% python3 -q
>>> import numpy as np
>>> np.set_printoptions(precision=2, suppress=True, linewidth=100, floatmode="fixed")
>>> rd = lambda a: np.round(a, 2) + 0
>>> A = np.load("case6.npy")
>>> A
array([[ 0,  0,  0,  0],
       [ 2, -3,  0,  0],
       [-1, -2,  1,  0],
       [ 3, -1, -2, -3]])
>>> rng = np.random.default_rng(302095)
>>> z = rng.permutation(4)
>>> z
array([3, 0, 2, 1])
>>> Y = A[z][:, z]
>>> Y
array([[-3,  3, -2, -1],
       [ 0,  0,  0,  0],
       [ 0, -1,  1, -2],
       [ 0,  2,  0, -3]])
>>> np.diag(Y)
array([-3,  0,  1, -3])
>>> np.allclose(Y, A)
False
>>> rd(np.sort(np.abs(np.linalg.eigvals(Y))))
array([0.00, 1.00, 3.00, 3.00])
>>> r0 = np.array([3, -2])
>>> np.polyval(r0, Y[1])
array([-2, -2, -2, -2])
>>> hat = np.triu(np.array([[4, 5, 8, 0], [4, 8, 0, 7], [6, 4, 6, 3], [3, 7, 5, 4]]), 1) + np.eye(4)
>>> Y = hat @ A @ np.linalg.inv(hat)
>>> rd(np.linalg.det(Y))
np.float64(0.0)
>>> rd(np.poly(Y))
array([ 1.00,  5.00,  3.00, -9.00,  0.00])
>>> hat @ A - A @ hat
array([[  2.00, -31.00,   8.00,   0.00],
       [ 21.00, -17.00, -30.00,   0.00],
       [  9.00,   2.00,   2.00,   2.00],
       [  0.00, -15.00, -24.00,  13.00]])
>>> np.linalg.matrix_rank(Y)
np.int64(3)
>>> feats = np.diag(np.array([1, 4, 4, 1]))
>>> feats
array([[1, 0, 0, 0],
       [0, 4, 0, 0],
       [0, 0, 4, 0],
       [0, 0, 0, 1]])
>>> Lm = np.linalg.cholesky(feats)
>>> np.prod(np.diag(Lm)) ** 2, rd(np.linalg.det(feats))
(np.float64(16.0), np.float64(16.0))
>>> gram = feats.T @ feats
>>> np.linalg.matrix_rank(gram)
np.int64(4)
>>> rd(np.linalg.svd(feats, compute_uv=False) ** 2)
array([16.00, 16.00,  1.00,  1.00])
>>> gram
array([[ 1,  0,  0,  0],
       [ 0, 16,  0,  0],
       [ 0,  0, 16,  0],
       [ 0,  0,  0,  1]])
>>> np.trace(feats)
np.int64(10)
>>> (feats + feats.T) / 2
array([[1.00, 0.00, 0.00, 0.00],
       [0.00, 4.00, 0.00, 0.00],
       [0.00, 0.00, 4.00, 0.00],
       [0.00, 0.00, 0.00, 1.00]])
>>> rd(np.linalg.det(feats))
np.float64(16.0)
>>> rd(np.sort(np.abs(np.linalg.eigvals(feats))))
array([1.00, 1.00, 4.00, 4.00])
>>> feats @ feats
array([[ 1,  0,  0,  0],
       [ 0, 16,  0,  0],
       [ 0,  0, 16,  0],
       [ 0,  0,  0,  1]])
>>> np.allclose(feats @ feats.T, feats.T @ feats)
True
>>> (feats - feats.T) / 2
array([[0.00, 0.00, 0.00, 0.00],
       [0.00, 0.00, 0.00, 0.00],
       [0.00, 0.00, 0.00, 0.00],
       [0.00, 0.00, 0.00, 0.00]])
>>> Q, V = np.linalg.qr(feats[:, :3])[0], np.linalg.qr(feats[:, 3:])[0]
>>> s = np.linalg.svd(Q.T @ V, compute_uv=False)
>>> rd(np.linalg.norm(Q @ Q.T - V @ V.T, 2))
np.float64(1.0)
>>> s
array([0.00])
>>> w, V = np.linalg.eigh(feats)
>>> vec = np.array([1, -2, 7, 5])
>>> rd(vec @ feats @ vec / (vec @ vec)), w[0], w[-1]
(np.float64(3.01), np.float64(1.0), np.float64(4.0))
>>> rd(np.linalg.eigvalsh(feats[1:, 1:]))
array([1.00, 4.00, 4.00])
>>> V * np.sqrt(w) @ V.T
array([[1.00, 0.00, 0.00, 0.00],
       [0.00, 2.00, 0.00, 0.00],
       [0.00, 0.00, 2.00, 0.00],
       [0.00, 0.00, 0.00, 1.00]])
>>> mat = np.loadtxt("data.csv", delimiter=",")
>>> mat
array([[ 0.90, -0.30],
       [-0.30,  0.10]])
>>> # rank 1
>>> rd(np.linalg.norm(A, 2) / np.linalg.norm(A))
np.float64(0.82)
>>> [round(float(x), 2) for x in np.linalg.svd(A, compute_uv=False)[:3]]
[5.32, 3.45, 1.34]
>>> np.argsort(-np.linalg.norm(A, axis=0).round(6), kind="stable")[:3]
array([0, 1, 3])
>>> np.linalg.cond(A) > 100
np.True_
